>>> import numpy as np
>>> import numpy.linalg as la
>>> np.set_printoptions(precision=3, suppress=True, linewidth=100)
>>> def tidy(a):
...     return np.round(a, 3) + 0
... 
>>> feats = np.loadtxt("case3.csv", delimiter=",")
>>> feats
array([[ 9.772, -0.198,  0.168, -2.498,  3.386],
       [-7.062, -1.868,  3.076,  1.437, -5.024],
       [-3.17 ,  0.397,  2.434,  1.532, -2.69 ],
       [-9.45 , -2.038,  0.854, -1.521, -5.894],
       [-5.303, -1.576,  0.715,  1.577, -2.692],
       [ 1.132, -1.957, -3.982, -1.489,  2.547],
       [ 2.576, -1.424, -2.215, -0.858,  4.091],
       [-0.657,  4.082,  4.571,  5.662,  0.91 ]])
>>> other = np.c_[feats[:, :2] @ np.array([[1, 0], [3, 0]]), np.array([-3, 7, 0, 8, 7, 2, -4, 9])]
>>> tidy(other)
array([[  9.178,   0.   ,  -3.   ],
       [-12.666,   0.   ,   7.   ],
       [ -1.979,   0.   ,   0.   ],
       [-15.564,   0.   ,   8.   ],
       [-10.031,   0.   ,   7.   ],
       [ -4.739,   0.   ,   2.   ],
       [ -1.696,   0.   ,  -4.   ],
       [ 11.589,   0.   ,   9.   ]])
>>> tidy(la.norm(la.qr(feats)[0].T @ other, axis=0) ** 2 / ((other ** 2).sum(axis=0) + 1e-12))
array([1.   , 0.   , 0.712])
>>> la.matrix_rank(np.c_[feats, other])
np.int64(6)
>>> tidy(la.lstsq(feats, other[:, 0])[0])
array([1., 3., 0., 0., 0.])
>>> la.matrix_rank(other)
np.int64(2)
>>> tidy(la.norm(other - feats @ la.lstsq(feats, other)[0], axis=0))
array([0.   , 0.   , 8.848])
>>> x = np.array([2, 2, 3, 2, 0])
>>> rhs = feats @ x
>>> tidy(la.solve(feats.T @ feats, feats.T @ rhs))
array([2., 2., 3., 2., 0.])
>>> try:
...     la.solve(feats, rhs)
... except la.LinAlgError as e:
...     print("failed:", e)
... 
failed: Last 2 dimensions of the array must be square
>>> tidy(la.lstsq(feats, rhs)[0])
array([2., 2., 3., 2., 0.])
>>> tidy(rhs)
array([ 14.656,  -5.758,   4.82 , -23.456,  -8.459, -16.574,  -6.057,  31.887])
>>> rng = np.random.default_rng(5274)
>>> rhs = rhs + 0.1 * rng.normal(size=8)
>>> tidy(rhs)
array([ 14.414,  -5.735,   4.898, -23.295,  -8.567, -16.839,  -6.133,  31.974])
>>> coef, *_ = la.lstsq(feats, rhs)
>>> tidy(feats.T @ (rhs - feats @ coef))
array([0., 0., 0., 0., 0.])
>>> coef.round()
array([2., 2., 3., 2., 0.])
>>> [round(float(la.norm(la.solve(feats.T @ feats + lam * np.eye(5), feats.T @ rhs))), 2) for lam in (0, 1, 10, 100)]
[4.59, 4.54, 4.13, 2.29]
>>> tidy(coef)
array([1.952, 2.092, 3.033, 1.922, 0.032])
>>> O, vecs = la.qr(feats[:, :2])[0], la.qr(feats[:, 2:])[0]
>>> sig = la.svd(O.T @ vecs, compute_uv=False)
>>> tidy(sig)
array([0.976, 0.845])
>>> tidy(la.norm(O @ O.T - vecs @ vecs.T, 2))
np.float64(1.0)
>>> E = np.array([[0, 0, 0, 1, 0, 1, 0],
...     [0, 0, 0, 1, 0, 1, 0],
...     [0, 0, 0, 0, 0, 0, 1],
...     [1, 1, 0, 0, 0, 1, 0],
...     [0, 0, 0, 0, 0, 0, 0],
...     [1, 1, 0, 1, 0, 0, 0],
...     [0, 0, 1, 0, 0, 0, 0]])
>>> w, vecs = la.eigh(E)
>>> np.unique(w.round(6) + 0, return_counts=True)[1]
array([1, 2, 2, 1, 1])
>>> tidy(vecs @ np.diag(w) @ vecs.T)
array([[0., 0., 0., 1., 0., 1., 0.],
       [0., 0., 0., 1., 0., 1., 0.],
       [0., 0., 0., 0., 0., 0., 1.],
       [1., 1., 0., 0., 0., 1., 0.],
       [0., 0., 0., 0., 0., 0., 0.],
       [1., 1., 0., 1., 0., 0., 0.],
       [0., 0., 1., 0., 0., 0., 0.]])
>>> tidy(la.eigvalsh(E @ E))
array([0.   , 0.   , 1.   , 1.   , 1.   , 2.438, 6.562])
>>> tidy(la.svd(E, compute_uv=False))
array([2.562, 1.562, 1.   , 1.   , 1.   , 0.   , 0.   ])
>>> np.abs(vecs[:, -1]).round(6).argmax()
np.int64(3)
>>> Uu, sig = la.svd(E)
Traceback (most recent call last):
  File "<python-input-38>", line 1, in <module>
    Uu, sig = la.svd(E)
    ^^^^^^^
ValueError: too many values to unpack (expected 2)
>>> Uu, sig, VT = la.svd(E, full_matrices=False)
>>> tidy(np.cumsum(sig ** 2) / np.sum(sig ** 2))
array([0.547, 0.75 , 0.833, 0.917, 1.   , 1.   , 1.   ])
>>> Uu, sig, VT = la.svd(E)
>>> np.argmax(sig[:-1] / (sig[1:] + 1e-6)) + 1
np.int64(5)
>>> tidy(sig)
array([2.562, 1.562, 1.   , 1.   , 1.   , 0.   , 0.   ])
>>> other = Uu[:, :5] @ np.diag(sig[:5]) @ VT[:5]
>>> la.matrix_rank(E, rtol=0.05)
np.int64(5)
>>> la.matrix_rank(other)
np.int64(5)
>>> tidy(la.norm(E - other, 2)), tidy(sig[5])
(np.float64(0.0), np.float64(0.0))
>>> A = np.load("mat.npy")
>>> A
array([[ -2.857,  -8.909,  -0.076,  -0.176,  -0.21 ,  -6.061,  -0.048,  -3.072],
       [-13.086,  -2.855, -15.119,  -9.061, -14.877,  -1.962, -12.199,  -1.092],
       [ -2.897,  -9.1  ,   0.101,   0.06 ,  -0.118,  -6.087,  -0.021,  -3.162]])
>>> u, v = A[0], A[1]
>>> tidy(u @ v)
np.float64(84.522)
>>> tidy(u @ u)
np.float64(133.789)
>>> pr = (u @ v) / (u @ u) * u
>>> tidy(v - pr)
array([-11.281,   2.773, -15.071,  -8.95 , -14.744,   1.867, -12.169,   0.849])
>>> la.matrix_rank(np.outer(u, v))
np.int64(1)
>>> x = np.array([0, 1, 0, 1, 1, 0, 2, 1])
>>> tidy((A * x).sum(axis=1))
array([-12.463, -52.283, -12.362])
>>> tidy(A @ (2 * x))
array([ -24.926, -104.566,  -24.724])
>>> la.norm(A @ x) <= la.norm(A, 2) * la.norm(x) + 1e-9
np.True_
>>> W0 = np.loadtxt("sample5.csv", delimiter=",")
>>> W0
array([[ -9.519,   1.807, -14.369, -22.278,   4.377,   3.329],
       [ -9.068,   2.793, -13.084, -22.651,   3.645,   5.187],
       [ -7.901,   2.135, -16.084, -24.4  ,   2.12 ,   4.862],
       [ -4.267,  -2.522, -11.02 ,  -4.522,   1.099,  -2.556],
       [  7.515,   4.275,  -6.451,   2.814,   3.978,   2.721],
       [-11.594,   2.131, -13.455, -24.176,   3.994,   5.367],
       [ -3.072,  -3.454, -11.248,  -2.348,   0.273,  -1.226],
       [  7.603,   4.23 ,  -7.439,   4.067,   4.191,   1.369],
       [-11.278,   0.713, -15.263, -23.136,   4.209,   4.076],
       [ -2.424,  -2.828, -10.15 ,  -2.556,  -0.956,  -2.753],
       [  7.656,   3.59 ,  -5.421,   3.7  ,   3.822,   0.164],
       [  8.11 ,   2.559,  -5.254,   3.431,   3.098,   0.28 ],
       [ -4.249,  -3.184, -11.053,  -3.885,  -1.475,  -2.703],
       [ -9.854,   2.648, -14.109, -24.08 ,   4.057,   3.723],
       [ -8.728,   1.767, -12.912, -25.211,   3.051,   4.366],
       [  6.108,   3.359,  -5.833,   1.754,   2.137,   0.218],
       [ -2.251,  -3.953,  -9.918,  -3.348,  -1.617,  -3.009],
       [ -3.028,  -5.162, -10.227,  -3.69 ,  -1.588,  -2.748],
       [ -3.863,  -5.072,  -8.568,  -2.045,  -1.159,  -4.06 ],
       [-10.895,   1.922, -15.743, -21.422,   4.721,   3.798],
       [  8.43 ,   2.503,  -4.94 ,   1.148,   4.208,  -0.025],
       [ -9.031,   1.724, -14.805, -23.471,   6.283,   3.988],
       [-10.989,   1.269, -15.394, -22.328,   4.033,   4.593],
       [ -2.746,  -4.074, -10.866,  -4.593,  -1.83 ,  -2.97 ],
       [ -8.96 ,   2.574, -16.401, -23.339,   4.532,   2.661],
       [ -3.565,  -4.861, -11.406,  -1.772,  -2.669,  -2.768],
       [  5.409,   5.489,  -7.162,   1.98 ,   4.71 ,   0.902],
       [  6.057,   4.724,  -7.372,   2.795,   4.791,   0.186],
       [  8.125,   4.431,  -4.67 ,   2.824,   3.258,   1.38 ],
       [-11.082,   2.403, -15.645, -23.921,   2.687,   4.983],
       [ -4.044,  -3.629, -10.535,  -2.131,  -0.602,  -2.541],
       [-10.845,  -0.157, -14.649, -22.921,   2.611,   3.802],
       [ -9.982,   1.164, -16.021, -22.155,   5.842,   4.601],
       [-12.027,   2.099, -15.676, -22.59 ,   4.151,   3.531],
       [ -3.73 ,  -3.343, -10.456,  -4.072,  -1.794,  -4.432],
       [-10.03 ,   0.574, -15.468, -22.703,   5.393,   3.258]])
>>> G = np.cov(W0, rowvar=False)
>>> tidy(W0.std(axis=0))
array([ 7.008,  3.162,  3.726, 11.506,  2.565,  3.095])
>>> tidy(np.polyfit(W0[:, 4], W0[:, 0], 1))
array([-0.228, -3.167])
